% python3 -q
>>> import numpy as np
>>> import numpy.linalg as la
>>> np.set_printoptions(precision=2, suppress=True, linewidth=100)
>>> arr = np.array([[0.5, 0.5, 0.0, 0.0],
...     [0.5, 0.5, 0.0, 0.0],
...     [0.0, 0.5, 0.5, 0.0],
...     [0.0, 0.5, 0.0, 0.5]])
>>> arr
array([[0.5, 0.5, 0. , 0. ],
       [0.5, 0.5, 0. , 0. ],
       [0. , 0.5, 0.5, 0. ],
       [0. , 0.5, 0. , 0.5]])
>>> la.matrix_rank(arr, rtol=0.1)
np.int64(3)
>>> np.argsort(-la.norm(arr, axis=0).round(6), kind="stable")[:3]
array([1, 0, 2])
>>> round(float(la.norm(arr, 2) / la.norm(arr)), 2)
0.83
>>> np.round(np.sort(np.abs(la.eigvals(arr)))[::-1], 2) + 0
array([1. , 0.5, 0.5, 0. ])
>>> np.round(la.matrix_power(arr, 100), 2) + 0
array([[0.5, 0.5, 0. , 0. ],
       [0.5, 0.5, 0. , 0. ],
       [0.5, 0.5, 0. , 0. ],
       [0.5, 0.5, 0. , 0. ]])
>>> p = np.eye(4)[3]
>>> for _ in range(4):
...     p = p @ arr
...     print(p.round(2))
... 
[0.  0.5 0.  0.5]
[0.25 0.5  0.   0.25]
[0.38 0.5  0.   0.12]
[0.44 0.5  0.   0.06]
>>> round(la.norm(arr, 1), 2), round(float(la.norm(arr, np.inf)), 2)
(np.float64(2.0), 1.0)
>>> round(float(la.norm(arr[2] - arr[3])), 2)
0.71
>>> np.round(la.norm(arr, 2), 2)
np.float64(1.18)
>>> np.round(la.norm(arr[2], 1), 2), round(la.norm(arr[2], np.inf), 2)
(np.float64(1.0), np.float64(0.5))
>>> round(float(la.norm(arr, "nuc")), 2)
2.28
>>> arr[2] @ arr[3]
np.float64(0.25)
>>> round(la.norm(arr) ** 2 / la.norm(arr, 2) ** 2, 2)
np.float64(1.44)
>>> out = np.array([[-2, -1, 2], [0, 1, 0]])
>>> W2 = np.kron(out, arr)
>>> W2.shape
(8, 12)
>>> feats = np.loadtxt("out7.csv", delimiter=",")
>>> feats
array([[ 0.33,  0.46,  0.5 ,  0.57],
       [ 0.38,  0.69,  0.71,  0.99],
       [-1.72, -3.7 , -3.71, -5.33],
       [-0.43, -0.84, -0.67, -1.06],
       [ 0.92,  2.66,  2.25,  3.42],
       [ 2.21,  4.18,  4.33,  6.28],
       [-0.78, -1.44, -1.59, -1.97],
       [-0.28, -0.61, -0.83, -1.02],
       [ 1.24,  2.4 ,  2.23,  3.62],
       [-1.7 , -3.5 , -3.47, -5.17],
       [-0.79, -1.42, -1.21, -2.08],
       [ 0.49,  0.97,  0.87,  1.31],
       [-0.65, -1.79, -1.7 , -2.94],
       [-0.66, -1.38, -1.5 , -2.23],
       [ 1.92,  3.89,  3.62,  5.55],
       [-0.24, -0.58, -0.66, -0.82],
       [ 2.11,  4.57,  4.56,  6.86],
       [ 1.91,  3.46,  3.33,  5.26],
       [-0.51, -0.82, -0.8 , -1.16],
       [ 0.33,  0.84,  0.83,  1.24],
       [ 0.61,  1.42,  1.3 ,  1.95],
       [-0.38, -0.6 , -0.71, -1.04],
       [-0.94, -1.75, -1.71, -2.49],
       [ 0.14,  0.44,  0.48,  0.66],
       [ 1.69,  3.56,  3.73,  5.54],
       [ 2.41,  4.77,  4.62,  6.99]])
>>> O, evecs = la.qr(feats[:, :3])[0], la.qr(feats[:, 3:])[0]
>>> sig = la.svd(O.T @ evecs, compute_uv=False)
>>> np.degrees(np.arccos(sig.clip(0, 1)))
array([2.1])
>>> sig
array([1.])
>>> (sig > 0.9).sum()
np.int64(1)
>>> d = la.norm(feats[:, None] - feats[None], axis=-1)
>>> (d + 1e9 * np.eye(26)).round(6).argmin(axis=1)
array([23, 19,  9, 18,  8, 16, 13, 21,  4,  2, 13, 19, 22,  6, 24, 21, 25, 24,  3, 11, 11,  7, 12,
        0, 14, 16])
>>> d[:5, :5]
array([[ 0.  ,  0.53,  8.6 ,  2.51,  4.05],
       [ 0.53,  0.  ,  9.12,  3.02,  3.53],
       [ 8.6 ,  9.12,  0.  ,  6.11, 12.63],
       [ 2.51,  3.02,  6.11,  0.  ,  6.53],
       [ 4.05,  3.53, 12.63,  6.53,  0.  ]])
>>> d.shape
(26, 26)
>>> np.flatnonzero(d[21] < d.mean() / 2)
array([ 0,  3,  6,  7, 10, 12, 13, 15, 18, 21, 22, 23])
>>> Ac = feats - feats.mean(axis=0)
>>> evecs = la.svd(Ac)[2][:1]
>>> out = Ac - Ac @ evecs.T @ evecs
>>> np.cov(Ac @ evecs.T, rowvar=False)
array(26.24)
>>> la.norm(out, axis=1).round(6).argmax()
np.int64(4)
>>> (Ac @ evecs.T).std(axis=0)
array([5.02])
>>> out = np.c_[feats[:, :3] @ np.array([[5, -2, 2], [-5, -2, 5], [-2, -5, -3]]), np.array([0, -1, 2, 3, 3, -1, 1, -2, -3, 3, 2, -2, -2, 1, -2, -3, -3, 1, 3, -2, 1, -1, 1, 0, -1, -1])]
>>> out
array([[ -1.65,  -4.08,   1.46,   0.  ],
       [ -2.97,  -5.69,   2.08,  -1.  ],
       [ 17.32,  29.39, -10.81,   2.  ],
       [  3.39,   5.89,  -3.05,   3.  ],
       [-13.2 , -18.41,   8.39,   3.  ],
       [-18.51, -34.43,  12.33,  -1.  ],
       [  6.48,  12.39,  -3.99,   1.  ],
       [  3.31,   5.93,  -1.12,  -2.  ],
       [-10.26, -18.43,   7.79,  -3.  ],
       [ 15.94,  27.75, -10.49,   3.  ],
       [  5.57,  10.47,  -5.05,   2.  ],
       [ -4.14,  -7.27,   3.22,  -2.  ],
       [  9.1 ,  13.38,  -5.15,  -2.  ],
       [  6.6 ,  11.58,  -3.72,   1.  ],
       [-17.09, -29.72,  12.43,  -2.  ],
       [  3.02,   4.94,  -1.4 ,  -3.  ],
       [-21.42, -36.16,  13.39,  -3.  ],
       [-14.41, -27.39,  11.13,   1.  ],
       [  3.15,   6.66,  -2.72,   3.  ],
       [ -4.21,  -6.49,   2.37,  -2.  ],
       [ -6.65, -10.56,   4.42,   1.  ],
       [  2.52,   5.51,  -1.63,  -1.  ],
       [  7.47,  13.93,  -5.5 ,   1.  ],
       [ -2.46,  -3.56,   1.04,   0.  ],
       [-16.81, -29.15,   9.99,  -1.  ],
       [-21.04, -37.46,  14.81,  -1.  ]])
>>> la.matrix_rank(np.c_[feats, out])
np.int64(5)
>>> la.norm(la.qr(feats)[0].T @ out, axis=0) ** 2 / ((out ** 2).sum(axis=0) + 1e-12)
array([1.  , 1.  , 1.  , 0.32])
>>> la.matrix_rank(out)
np.int64(4)
>>> rng = np.random.default_rng(297685)
>>> K = np.triu(rng.random((5, 5)) < 0.5, 1).astype(int)
>>> K = K + K.T
>>> K
array([[0, 1, 0, 0, 1],
       [1, 0, 0, 1, 0],
       [0, 0, 0, 1, 1],
       [0, 1, 1, 0, 1],
       [1, 0, 1, 1, 0]])
>>> K @ K
array([[2, 0, 1, 2, 0],
       [0, 2, 1, 0, 2],
       [1, 1, 2, 1, 1],
       [2, 0, 1, 3, 1],
       [0, 2, 1, 1, 3]])
>>> la.matrix_power(K, 4)
array([[ 9,  1,  6, 11,  3],
       [ 1,  9,  6,  3, 11],
       [ 6,  6,  8,  8,  8],
       [11,  3,  8, 15,  7],
       [ 3, 11,  8,  7, 15]])
>>> np.allclose(K, K.T)
True
>>> np.round(np.sort(np.abs(la.eigvals(K))), 2) + 0
array([0.  , 0.69, 1.17, 2.  , 2.48])
>>> np.round(np.abs(la.eigvals(K)).max(), 2)
np.float64(2.48)
>>> W = np.array([[-5, 4, -4, -3, -2, -3],
...     [0, -1, 1, -4, 0, 2],
...     [3, 2, 5, 3, -2, 0],
...     [0, 5, 5, -2, 1, 4],
...     [-3, -1, 4, -4, -2, -5]])
>>> c = np.array([1, 1, 2, 1, 3, 1])
>>> act = np.maximum(K @ W + c, 0)
>>> la.matrix_rank(act)
np.int64(5)
>>> (act > 0).mean(axis=0)
array([0.2, 0.8, 1. , 0. , 0.6, 0.4])
>>> (act > 0).astype(int)
array([[0, 0, 1, 0, 1, 0],
       [0, 1, 1, 0, 1, 1],
       [0, 1, 1, 0, 1, 0],
       [1, 1, 1, 0, 0, 0],
       [0, 1, 1, 0, 0, 1]])
>>> W2 = np.array([[2, 2, 2],
...     [1, -2, -2],
...     [2, -1, -1],
...     [0, 0, -2],
...     [2, -1, -2],
...     [-2, -2, -2]])
>>> act @ W2
array([[ 16,  -8,  -9],
       [ 16, -29, -31],
       [ 31, -23, -25],
       [ 27, -12, -12],
       [ 24, -36, -36]])
>>> X = np.loadtxt("run5.csv", delimiter=",")
>>> X
array([[ 9.9 , -1.83,  0.41],
       [10.78, -0.49,  0.89],
       [10.58, -0.33, -0.94],
       [ 9.12,  1.04, -0.84],
       [10.04,  0.86,  0.22],
       [ 8.91,  2.46,  0.28],
       [ 9.7 ,  1.31,  0.12],
       [ 9.58,  0.7 ,  0.33],
       [ 9.68, -0.99, -0.47],
       [11.04, -0.52, -1.77],
       [ 9.56,  0.74,  1.21],
       [ 9.24,  0.86, -1.12],
       [ 9.77, -0.8 , -1.37],
       [11.72, -0.5 , -0.35],
       [10.89,  0.3 ,  0.93],
       [ 9.45, -0.72, -0.81],
       [11.5 , -1.28, -0.79],
       [11.35,  0.  , -0.49],
       [11.7 ,  0.3 ,  1.28],
       [ 9.25,  0.77,  0.93],
       [10.16,  0.55, -0.68],
       [ 9.41,  1.32,  1.2 ],
       [ 8.68, -0.87,  0.09],
       [ 7.08, -2.46,  0.41],
       [ 9.82, -0.67, -1.53],
       [12.06, -0.04,  0.68],
       [ 9.63,  0.3 , -1.16],
       [ 9.15,  0.54, -0.23],
       [ 8.87, -0.87, -1.64],
       [10.84, -1.96,  0.71],
       [10.49,  0.36, -0.77],
       [10.8 ,  0.19, -0.03],
       [12.  , -0.55, -0.39],
       [11.1 ,  1.78,  0.44],
       [ 8.65, -0.07,  2.07]])
>>> # column 0 dominates
>>> ang = np.radians(45)
>>> Rm = np.eye(3)
>>> Rm[1, 1] = Rm[2, 2] = np.cos(ang)
>>> Rm[1, 2], Rm[2, 1] = -np.sin(ang), np.sin(ang)
>>> Rm
array([[ 1.  ,  0.  ,  0.  ],
       [ 0.  ,  0.71, -0.71],
       [ 0.  ,  0.71,  0.71]])
>>> out = X @ Rm.T
>>> np.allclose(X @ X.T, out @ out.T)
True
>>> np.abs(out - X).max(axis=0)
array([0.  , 1.44, 1.86])
>>> np.allclose(la.norm(X, axis=1), la.norm(out, axis=1))
True
>>> def softmax(z):
...     e = np.exp(z - z.max(axis=-1, keepdims=True))
...     return e / e.sum(axis=-1, keepdims=True)
... 
>>> softmax(Rm).sum(axis=1)
array([1., 1., 1.])
>>> att = Rm @ Rm.T / np.sqrt(3)
>>> softmax(att)
array([[0.47, 0.26, 0.26],
       [0.26, 0.47, 0.26],
       [0.26, 0.26, 0.47]])
>>> Ac = X - X.mean(axis=0)
>>> left, sig, VT = la.svd(Ac, full_matrices=False)
>>> (np.sign(left[:, 0]) == np.sign(left[0, 0])).astype(int)
array([1, 1, 1, 0, 0, 0, 0, 0, 1, 1, 0, 0, 1, 1, 1, 0, 1, 1, 1, 0, 1, 0, 0, 0, 1, 1, 0, 0, 0, 1, 1,
       1, 1, 1, 0])
>>> np.round(Ac.mean(axis=0), 2) + 0
array([0., 0., 0.])
>>> np.searchsorted(np.cumsum(sig ** 2) / (sig ** 2).sum(), 0.9) + 1
np.int64(3)
>>> round(float((sig ** 2).sum() ** 2 / (sig ** 4).sum()), 2)
2.89
>>> np.abs(VT[-1])
array([0.06, 0.48, 0.87])
>>> mat = np.loadtxt("dump.csv", delimiter=",")
>>> mat
array([[-18.,  -4.,  -2.,  -5.,   1.,  -1.,   3.],
       [ -1.,  -8.,   0.,  -5.,   2.,  -1.,  -3.],
       [  5.,   5., -27.,   5.,  -4.,   1.,   0.],
       [  2.,   4.,   3.,  10.,  -1.,   5.,   1.],
       [  3.,   4.,   0.,   0.,  13.,  -2.,   3.],
       [  4.,   4.,  -1.,   2.,  -3.,  16.,   3.],
       [  5.,  -1.,  -2.,   5.,   3.,  -4.,  18.]])
>>> np.allclose(mat, mat.T)
False
>>> mat @ mat
array([[ 322.,   71.,   70.,   63.,   12.,  -35.,    7.],
       [   3.,   55.,   -6.,  -22.,    8.,  -24.,  -35.],
       [-228., -187.,  733., -133.,   63.,   12.,   -4.],
       [  17.,   30.,  -62.,  100.,  -37.,  125.,   34.],
       [ -12.,   -3.,  -10.,  -24.,  195.,  -77.,   84.],
       [  -7.,    4.,    3.,   22.,  -64.,  251.,   95.],
       [  -6.,  -24.,   27.,  102.,  111., -123.,  344.]])
>>> W = np.array([[1, 3, 2, 3, 1],
...     [0, 2, 0, 3, 3],
...     [0, 0, 2, 3, 1],
...     [0, 1, 1, 0, 2],
...     [3, 1, 1, 0, 1],
...     [1, 1, 1, 1, 0],
...     [1, 1, 2, 2, 2]])
>>> c = np.array([-2, -2, 0, 3, 1])
>>> act = np.maximum(mat @ W + c, 0)
>>> act
array([[ 0.,  0.,  0.,  0.,  0.],
       [ 0.,  0.,  0.,  0.,  0.],
       [ 0., 25.,  0.,  0.,  0.],
       [ 3., 27., 26., 37., 39.],
       [41., 29., 23., 28., 35.],
       [12., 36., 27., 46., 23.],
       [26., 33., 46., 41., 50.]])
>>> la.matrix_rank(act)
np.int64(5)
>>> W2 = np.array([[0, 2], [-2, -3], [-2, 1], [-3, -1], [0, -2]])
>>> act @ W2
array([[   0.,    0.],
       [   0.,    0.],
       [ -50.,  -75.],
       [-217., -164.],
       [-188.,  -80.],
       [-264., -149.],
       [-281., -142.]])
>>> W @ W2
array([[-19, -10],
       [-13, -15],
       [-13,  -3],
       [ -4,  -6],
       [ -4,   2],
       [ -7,  -1],
       [-12,  -5]])
